% python3 -q
>>> import numpy as np
>>> np.set_printoptions(precision=1, suppress=True, linewidth=160)
>>> E = np.load("run8.npy")
>>> print(E)
[[ 13.9  12.1  53.4  37.3]
 [ 12.8  12.5  48.3  32.1]
 [  8.2  13.3  26.4  11. ]
 [  6.5  12.7  18.    3.8]
 [  5.7  12.1  13.8   0.7]
 [  5.5  12.   13.2   0.3]
 [  4.1  10.2   6.4  -3.8]
 [  1.2   2.6  -0.8  -2.7]
 [ -1.   -1.2   1.1   1.4]
 [ -2.8  -2.3   2.8   2.4]
 [-26.   14.5   1.8 -37.9]]
>>> Z = E[[10, 0]].astype(float)
>>> for _ in range(6):
...     lab = np.linalg.norm(E[:, None] - Z, axis=-1).argmin(axis=1)
...     Z = np.array([E[lab == j].mean(axis=0) for j in range(2)])
... 
>>> print(lab)
[1 1 1 0 0 0 0 0 0 0 0]
>>> print(np.bincount(lab))
[8 3]
>>> print(np.abs(Z[1] - Z[0]).argmax())
2
>>> r = np.linalg.matrix_rank(E)
>>> print(r)
3
>>> N = np.linalg.svd(E)[2][r:].T
>>> print(N @ N.T)
[[ 0.2 -0.3  0.2 -0.2]
 [-0.3  0.4 -0.2  0.3]
 [ 0.2 -0.2  0.2 -0.2]
 [-0.2  0.3 -0.2  0.3]]
>>> print(np.allclose(E @ N, 0))
True
>>> print([int(np.linalg.matrix_rank(np.delete(E, i, axis=0))) for i in range(11)])
[3, 3, 3, 3, 3, 3, 3, 3, 3, 3, 3]
>>> print(np.round(E @ N, 1) + 0)
[[0.]
 [0.]
 [0.]
 [0.]
 [0.]
 [0.]
 [0.]
 [0.]
 [0.]
 [0.]
 [0.]]
>>> print(N[:, 0] / N[np.abs(N[:, 0]).round(6).argmax(), 0])
[-0.7  1.  -0.6  0.8]
>>> D = np.linalg.norm(E[:, None] - E[None], axis=-1)
>>> print(np.flatnonzero(D[6] < D.mean() / 2))
[3 4 5 6 7 8 9]
>>> print(np.linalg.norm(E, axis=1))
[67.7 60.7 32.6 23.3 19.3 18.7 13.2  4.   2.4  5.2 48.2]
>>> print((D + 1e9 * np.eye(11)).round(6).argmin(axis=1))
[1 0 3 4 5 4 5 8 9 8 6]
>>> print(D[:5, :5])
[[ 0.   7.4 38.1 49.3 54.5]
 [ 7.4  0.  30.7 41.9 47.1]
 [38.1 30.7  0.  11.2 16.5]
 [49.3 41.9 11.2  0.   5.3]
 [54.5 47.1 16.5  5.3  0. ]]
>>> print(D.mean(axis=1).argmax())
10
>>> U, sig, vt = np.linalg.svd(E)
>>> print(sig.round(1) + 0)
[103.1  47.1  17.4   0. ]
>>> B = U[:, :3] @ np.diag(sig[:3]) @ vt[:3]
>>> print(np.linalg.matrix_rank(E, rtol=0.05))
3
>>> print(np.round(np.linalg.norm(E - B) / np.linalg.norm(E), 1))
0.0
>>> print(np.round(np.abs(E - B).max(), 1))
0.0
>>> print(B)
[[ 13.9  12.1  53.4  37.3]
 [ 12.8  12.5  48.3  32.1]
 [  8.2  13.3  26.4  11. ]
 [  6.5  12.7  18.    3.8]
 [  5.7  12.1  13.8   0.7]
 [  5.5  12.   13.2   0.3]
 [  4.1  10.2   6.4  -3.8]
 [  1.2   2.6  -0.8  -2.7]
 [ -1.   -1.2   1.1   1.4]
 [ -2.8  -2.3   2.8   2.4]
 [-26.   14.5   1.8 -37.9]]
>>> print(np.round(np.linalg.norm(E - B, 2), 1), np.round(sig[3], 1))
0.0 0.0
>>> w1 = np.array([[1, 1, 3, 5], [5, 2, 4, 1], [5, 5, 3, 0], [1, 4, 2, 4]])
>>> b = np.array([2, 1, 2, 2])
>>> H = np.maximum(E @ w1 + b, 0)
>>> print((H > 0).mean(axis=0))
[1.  0.8 0.8 0.8]
>>> Z = np.array([[4, 4], [2, 2], [3, 0], [2, 1]])
>>> print(w1 @ Z)
[[25 11]
 [38 25]
 [39 30]
 [26 16]]
>>> J = np.load("out17.npy")
>>> print(J.round(1) + 0)
[[ 0.7 -0.2 -0.3 -0.1  0.3]
 [-0.2  0.   0.1  0.  -0.1]
 [-0.3  0.1  0.1  0.  -0.1]
 [-0.1  0.   0.   0.   0. ]
 [ 0.3 -0.1 -0.1  0.   0.1]]
>>> # looks like rank 1
>>> x = np.array([2, 3, 0, 2, 2])
>>> print(J @ x)
[ 1.3 -0.3 -0.6 -0.1  0.6]
>>> print(J @ J @ x)
[ 1.3 -0.3 -0.6 -0.1  0.6]
>>> arr = np.load("arr.npy")
>>> print(arr)
[[ 1.  0.  0.]
 [ 0.  0.  1.]
 [ 0. -1.  0.]]
>>> x = np.array([3, -2, 2])
>>> rhs = arr @ x
>>> print(rhs)
[3. 2. 2.]
>>> print(np.linalg.solve(arr.T, arr[1]))
[ 0.  1. -0.]
>>> print(np.linalg.solve(arr, rhs + arr[:, 2]))
[ 3. -2.  3.]
>>> blk = np.stack([E, 3 * E, E[::-1]])
>>> print(blk.shape)
(3, 11, 4)
>>> print(np.linalg.norm(blk, axis=(1, 2)))
[114.6 343.9 114.6]
>>> F = np.load("test8.npy")
>>> print(F)
[[-5  1  5  5  5]
 [ 5 -5  1  5  5]
 [ 5  5 -5  1  5]
 [ 5  5  5 -5  1]
 [ 1  5  5  5 -5]]
>>> x = np.array([1, -6, -9, 1, 8])
>>> rhs = F @ x
>>> print(rhs)
[ -11   71   61  -67 -109]
>>> print(np.linalg.solve(F, rhs + F[:, 3]))
[ 1. -6. -9.  2.  8.]
>>> print(np.round(np.linalg.solve(F, F[:, 2]), 1) + 0)
[0. 0. 1. 0. 0.]
>>> M = np.array([[-2.1, 0.1, -0.1, -0.9],
...     [0.7, 0.8, -1.1, -0.7],
...     [1.6, 0.5, -0.5, -0.9],
...     [0.9, 2.0, -0.2, 1.0]])
>>> def softmax(z):
...     e = np.exp(z - z.max(axis=-1, keepdims=True))
...     return e / e.sum(axis=-1, keepdims=True)
... 
>>> print(softmax(M[2] + 4))
[0.7 0.2 0.1 0.1]
>>> scores = M @ M.T / np.sqrt(4)
>>> print(np.round(softmax(scores), 1) + 0)
[[0.9 0.  0.  0. ]
 [0.1 0.4 0.3 0.2]
 [0.  0.3 0.5 0.2]
 [0.  0.1 0.1 0.8]]
>>> print(softmax(scores)[2] @ M)
[ 1.1  0.8 -0.6 -0.5]
>>> print(softmax(scores).round(6).argmax(axis=1))
[0 1 2 3]
